$ ipython --no-banner

In [1]: import numpy as np

In [2]: np.set_printoptions(suppress=True, linewidth=120)

In [3]: mat = np.load("m.npy")

In [4]: print(mat.round(3))
[[ 0.856  0.087  0.127 -0.289 -0.084  0.07  -0.065  0.007]
 [ 0.087  0.864 -0.066  0.116 -0.048 -0.095  0.281  0.038]
 [ 0.127 -0.066  0.887  0.262  0.087 -0.055  0.026 -0.012]
 [-0.289  0.116  0.262  0.381 -0.237  0.104  0.038  0.045]
 [-0.084 -0.048  0.087 -0.237  0.834 -0.022  0.249  0.055]
 [ 0.07  -0.095 -0.055  0.104 -0.022  0.932  0.185  0.023]
 [-0.065  0.281  0.026  0.038  0.249  0.185  0.268 -0.121]
 [ 0.007  0.038 -0.012  0.045  0.055  0.023 -0.121  0.978]]

In [5]: B = np.array([[1, 2, 1],
   ...:     [2, 2, 1],
   ...:     [0, 1, 0],
   ...:     [0, 1, 2],
   ...:     [1, 0, 1],
   ...:     [2, 0, 2],
   ...:     [1, 1, 0],
   ...:     [1, 2, 0]])

In [6]: print(np.vstack([mat, B.T]).shape)
(11, 8)

In [7]: print(np.linalg.matrix_rank(mat @ B))
3

In [8]: print(np.linalg.matrix_rank(np.vstack([mat, B.T])))
8

In [9]: print(np.round(np.einsum("ij->j", mat), 3))
[0.709 1.179 1.255 0.42  0.835 1.144 0.859 1.013]

In [10]: X = np.array([[6.0, 4.0, 2.0, -6.0, -6.0, -6.0],
    ...:     [4.0, 6.0, 2.0, -6.0, -6.0, -6.0],
    ...:     [2.0, 2.0, 3.0, -3.0, -3.0, -3.0],
    ...:     [-6.0, -6.0, -3.0, 11.0, 9.0, 9.0],
    ...:     [-6.0, -6.0, -3.0, 9.0, 11.0, 9.0],
    ...:     [-6.0, -6.0, -3.0, 9.0, 9.0, 11.0]])

In [11]: # symmetric

In [12]: O, evecs = np.linalg.qr(X[:, :1])[0], np.linalg.qr(X[:, 1:])[0]

In [13]: sig = np.linalg.svd(O.T @ evecs, compute_uv=False)

In [14]: print(round(np.linalg.norm(O @ O.T - evecs @ evecs.T, 2), 3))
1.0

In [15]: print((sig > 0.9).sum())
1

In [16]: F = np.load("a.npy")

In [17]: print(F)
[[ -6.07   -0.196   4.37    5.399  -3.481   6.543   0.6    -6.996  -1.574  -5.052   0.534]
 [ -6.24   -0.692  -2.108   6.073   3.624   1.734   2.241  -7.82   -3.481   4.659   0.753]
 [ -5.517   2.469 -14.408  -2.795  12.841   2.282  -2.584  -0.471  -1.952  -2.65  -12.606]
 [ -5.149  -2.804  -5.101   3.291 -11.477  -5.58   -6.811  -0.838  -8.697  -7.086   5.395]
 [  3.545   4.507  -6.646  -8.004   9.289   1.244   9.885  -8.978  -3.62   -1.465  -7.048]
 [  2.596  -0.822  -5.138   3.518  14.832  -1.176   6.306  -1.57   -3.508   3.616  -5.697]
 [  5.01   -0.457  -4.927  -6.169  20.578  -8.561  -8.244  -0.105  -3.827  -4.126  -0.839]
 [ -2.945   2.936  -1.683   9.002   3.064  14.711   9.98   -3.225  -1.572   3.449  -6.204]
 [  1.653   5.916  -8.508  -8.339   5.189  -7.839   1.759  -1.083  -0.544 -12.338   8.625]
 [  4.397  -0.311  -4.822  -1.509  -4.833   1.654   7.737   3.007   0.333   1.52    3.751]
 [ -1.267 -14.049   4.01   -6.967   1.524  -2.212  -5.886   1.448   1.759   5.523   0.838]
 [ -3.974   0.15    4.507  -9.651   8.069   2.478  -5.169  -5.058  -0.548 -11.49    1.591]
 [ -5.317  -1.587  -4.604  -3.615   3.557  -5.862   0.785   7.323  -3.493   3.589   5.991]
 [ -0.416   7.17  -11.665  -5.719  -1.963  -5.748   7.002  -6.115   9.532   8.728 -12.671]
 [  8.64    1.977   0.737   4.275   7.218  -2.224   8.659   5.395  -6.62  -11.544   0.762]
 [  1.84   18.836  -7.725   4.185  -9.554   1.74    8.924   3.02    4.589   4.93   -0.302]
 [-15.196  -4.234  -5.748   2.532   8.393  -7.907  -6.487  -8.262  -4.104   3.904  -6.308]
 [  3.294  -0.157   2.382  -7.573   4.887 -11.102   4.312   3.374  -3.359  -5.578  -0.436]
 [  0.564  12.929   7.382  -6.655 -14.466  -4.393  -5.957   5.333   0.153  -2.036   0.981]
 [  6.886   3.935  -0.149   3.633   7.948   2.161  -1.759  -2.02    1.501   0.806  -2.716]
 [  6.938   4.061  -5.838  -0.386   9.917  -2.31   -0.802   3.202 -10.526  19.589  -4.054]
 [  0.89   -0.578 -13.654  -0.535   5.354  -5.53   12.252  -2.663  -3.66   -8.024  10.491]
 [  4.449 -11.358  -3.041   5.616  -0.46   -4.662  -1.467   3.532  -1.87    5.596   2.791]
 [ -0.565   7.154   4.467   3.397  -7.082   7.454   4.445  -5.225   6.787  12.382  -8.666]
 [  5.877 -10.854  -7.698  -3.435  12.749   6.487  -5.926   1.611  -1.032   1.634  -7.395]
 [  1.396   3.185  -5.689  -4.767  -1.866   5.713  -0.035  -3.552  17.409  -0.79    2.095]]

In [18]: vec = np.array([-1, 0, 0, -2, 0, 1, 2, 1, 2, 0, -1])

In [19]: print(F @ np.eye(11)[0])
[ -6.07   -6.24   -5.517  -5.149   3.545   2.596   5.01   -2.945   1.653   4.397  -1.267  -3.974  -5.317  -0.416
   8.64    1.84  -15.196   3.294   0.564   6.886   6.938   0.89    4.449  -0.565   5.877   1.396]

In [20]: rng = np.random.default_rng(117)

In [21]: labels = rng.permutation(11)

In [22]: B = F[:, labels] * rng.choice([-1, 1], 11)

In [23]: print(B)
[[  6.07   -1.574  -3.481   6.996  -5.052  -0.534  -0.196   5.399  -4.37    0.6    -6.543]
 [  6.24   -3.481   3.624   7.82    4.659  -0.753  -0.692   6.073   2.108   2.241  -1.734]
 [  5.517  -1.952  12.841   0.471  -2.65   12.606   2.469  -2.795  14.408  -2.584  -2.282]
 [  5.149  -8.697 -11.477   0.838  -7.086  -5.395  -2.804   3.291   5.101  -6.811   5.58 ]
 [ -3.545  -3.62    9.289   8.978  -1.465   7.048   4.507  -8.004   6.646   9.885  -1.244]
 [ -2.596  -3.508  14.832   1.57    3.616   5.697  -0.822   3.518   5.138   6.306   1.176]
 [ -5.01   -3.827  20.578   0.105  -4.126   0.839  -0.457  -6.169   4.927  -8.244   8.561]
 [  2.945  -1.572   3.064   3.225   3.449   6.204   2.936   9.002   1.683   9.98  -14.711]
 [ -1.653  -0.544   5.189   1.083 -12.338  -8.625   5.916  -8.339   8.508   1.759   7.839]
 [ -4.397   0.333  -4.833  -3.007   1.52   -3.751  -0.311  -1.509   4.822   7.737  -1.654]
 [  1.267   1.759   1.524  -1.448   5.523  -0.838 -14.049  -6.967  -4.01   -5.886   2.212]
 [  3.974  -0.548   8.069   5.058 -11.49   -1.591   0.15   -9.651  -4.507  -5.169  -2.478]
 [  5.317  -3.493   3.557  -7.323   3.589  -5.991  -1.587  -3.615   4.604   0.785   5.862]
 [  0.416   9.532  -1.963   6.115   8.728  12.671   7.17   -5.719  11.665   7.002   5.748]
 [ -8.64   -6.62    7.218  -5.395 -11.544  -0.762   1.977   4.275  -0.737   8.659   2.224]
 [ -1.84    4.589  -9.554  -3.02    4.93    0.302  18.836   4.185   7.725   8.924  -1.74 ]
 [ 15.196  -4.104   8.393   8.262   3.904   6.308  -4.234   2.532   5.748  -6.487   7.907]
 [ -3.294  -3.359   4.887  -3.374  -5.578   0.436  -0.157  -7.573  -2.382   4.312  11.102]
 [ -0.564   0.153 -14.466  -5.333  -2.036  -0.981  12.929  -6.655  -7.382  -5.957   4.393]
 [ -6.886   1.501   7.948   2.02    0.806   2.716   3.935   3.633   0.149  -1.759  -2.161]
 [ -6.938 -10.526   9.917  -3.202  19.589   4.054   4.061  -0.386   5.838  -0.802   2.31 ]
 [ -0.89   -3.66    5.354   2.663  -8.024 -10.491  -0.578  -0.535  13.654  12.252   5.53 ]
 [ -4.449  -1.87   -0.46   -3.532   5.596  -2.791 -11.358   5.616   3.041  -1.467   4.662]
 [  0.565   6.787  -7.082   5.225  12.382   8.666   7.154   3.397  -4.467   4.445  -7.454]
 [ -5.877  -1.032  12.749  -1.611   1.634   7.395 -10.854  -3.435   7.698  -5.926  -6.487]
 [ -1.396  17.409  -1.866   3.552  -0.79   -2.095   3.185  -4.767   5.689  -0.035  -5.713]]

In [24]: left, _, VT = np.linalg.svd(F.T @ B)

In [25]: print(np.round(np.linalg.lstsq(F, B)[0], 3) + 0)
[[-1.  0.  0.  0.  0.  0.  0.  0.  0.  0.  0.]
 [ 0.  0.  0.  0.  0.  0.  1.  0.  0.  0.  0.]
 [ 0.  0.  0.  0.  0.  0.  0.  0. -1.  0.  0.]
 [ 0.  0.  0.  0.  0.  0.  0.  1.  0.  0.  0.]
 [ 0.  0.  1.  0.  0.  0.  0.  0.  0.  0.  0.]
 [ 0.  0.  0.  0.  0.  0.  0.  0.  0.  0. -1.]
 [ 0.  0.  0.  0.  0.  0.  0.  0.  0.  1.  0.]
 [ 0.  0.  0. -1.  0.  0.  0.  0.  0.  0.  0.]
 [ 0.  1.  0.  0.  0.  0.  0.  0.  0.  0.  0.]
 [ 0.  0.  0.  0.  1.  0.  0.  0.  0.  0.  0.]
 [ 0.  0.  0.  0.  0. -1.  0.  0.  0.  0.  0.]]

In [26]: print(labels)
[ 0  8  4  7  9 10  1  3  2  6  5]

In [27]: print(np.round(left @ VT, 3) + 0)
[[-1.  0.  0.  0.  0.  0.  0.  0.  0.  0.  0.]
 [ 0.  0.  0.  0.  0.  0.  1.  0.  0.  0.  0.]
 [ 0.  0.  0.  0.  0.  0.  0.  0. -1.  0.  0.]
 [ 0.  0.  0.  0.  0.  0.  0.  1.  0.  0.  0.]
 [ 0.  0.  1.  0.  0.  0.  0.  0.  0.  0.  0.]
 [ 0.  0.  0.  0.  0.  0.  0.  0.  0.  0. -1.]
 [ 0.  0.  0.  0.  0.  0.  0.  0.  0.  1.  0.]
 [ 0.  0.  0. -1.  0.  0.  0.  0.  0.  0.  0.]
 [ 0.  1.  0.  0.  0.  0.  0.  0.  0.  0.  0.]
 [ 0.  0.  0.  0.  1.  0.  0.  0.  0.  0.  0.]
 [ 0.  0.  0.  0.  0. -1.  0.  0.  0.  0.  0.]]

In [28]: cen = (F - F.mean(axis=0)) / F.std(axis=0)

In [29]: print(np.round(cen.std(axis=0), 3))
[1. 1. 1. 1. 1. 1. 1. 1. 1. 1. 1.]

In [30]: b = np.linalg.lstsq(np.delete(cen, 6, axis=1), cen[:, 6])[0]

In [31]: print(b.round(3))
[ 0.38   0.314 -0.294  0.243 -0.1    0.123 -0.245 -0.04  -0.02   0.149]

In [32]: print(np.abs(b).argmax())
0

In [33]: E = np.load("layer5.npy")

In [34]: print(E.round(3))
[[0.082 0.114 0.114 0.049 0.114 0.049 0.049 0.049 0.114 0.114]
 [0.114 0.16  0.16  0.069 0.16  0.069 0.069 0.069 0.16  0.16 ]
 [0.114 0.16  0.16  0.069 0.16  0.069 0.069 0.069 0.16  0.16 ]
 [0.049 0.069 0.069 0.029 0.069 0.029 0.029 0.029 0.069 0.069]
 [0.114 0.16  0.16  0.069 0.16  0.069 0.069 0.069 0.16  0.16 ]
 [0.049 0.069 0.069 0.029 0.069 0.029 0.029 0.029 0.069 0.069]
 [0.049 0.069 0.069 0.029 0.069 0.029 0.029 0.029 0.069 0.069]
 [0.049 0.069 0.069 0.029 0.069 0.029 0.029 0.029 0.069 0.069]
 [0.114 0.16  0.16  0.069 0.16  0.069 0.069 0.069 0.16  0.16 ]
 [0.114 0.16  0.16  0.069 0.16  0.069 0.069 0.069 0.16  0.16 ]]

In [35]: # row 2 repeats row 1

In [36]: print([round(float(x), 3) for x in np.linalg.svd(E, compute_uv=False)[:3]])
[1.0, 0.0, 0.0]

In [37]: print(np.argsort(-np.linalg.norm(E, axis=0).round(6), kind="stable")[:3])
[1 2 4]

In [38]: rk = np.linalg.matrix_rank(E)

In [39]: print(rk)
1

In [40]: N = np.linalg.svd(E)[2][rk:].T

In [41]: print(np.allclose(E @ N, 0))
True

In [42]: print([int(np.linalg.matrix_rank(E[:, :j + 1])) for j in range(10)])
[1, 1, 1, 1, 1, 1, 1, 1, 1, 1]

In [43]: print(np.linalg.matrix_rank(E.T @ E), np.linalg.matrix_rank(E @ E.T))
1 1

In [44]: labels = F[:, 8] > np.median(F[:, 8])

In [45]: u = F[labels].mean(axis=0) - F[~labels].mean(axis=0)

In [46]: print(labels.astype(int))
[1 0 0 0 0 0 0 1 1 1 1 1 0 1 0 1 0 0 1 1 0 0 0 1 1 1]

In [47]: print(np.argsort(-np.abs(u).round(6), kind="stable"))
[ 8  4  5  1  2  3  7  0 10  9  6]

In [48]: basis = np.sign(np.array([[4, -8, 1, -5], [6, -6, 0, -5], [-3, 6, 5, 2], [-5, -4, 9, -1]]))

In [49]: B = (np.tril(basis, -1) + np.eye(4)) @ (np.triu(basis, 1) + np.eye(4))

In [50]: ev = np.array([-8, 8, 8, 3])

In [51]: data = np.rint(B * ev @ np.linalg.inv(B)) + 0

In [52]: print(data)
[[ 126. -118.   59.  -43.]
 [ 108. -100.   54.  -38.]
 [-118.  118.  -51.   43.]
 [ -88.   88.  -44.   36.]]

In [53]: print(np.linalg.matrix_rank(data, rtol=0.1))
1

In [54]: print(np.linalg.cond(data) > 100)
True
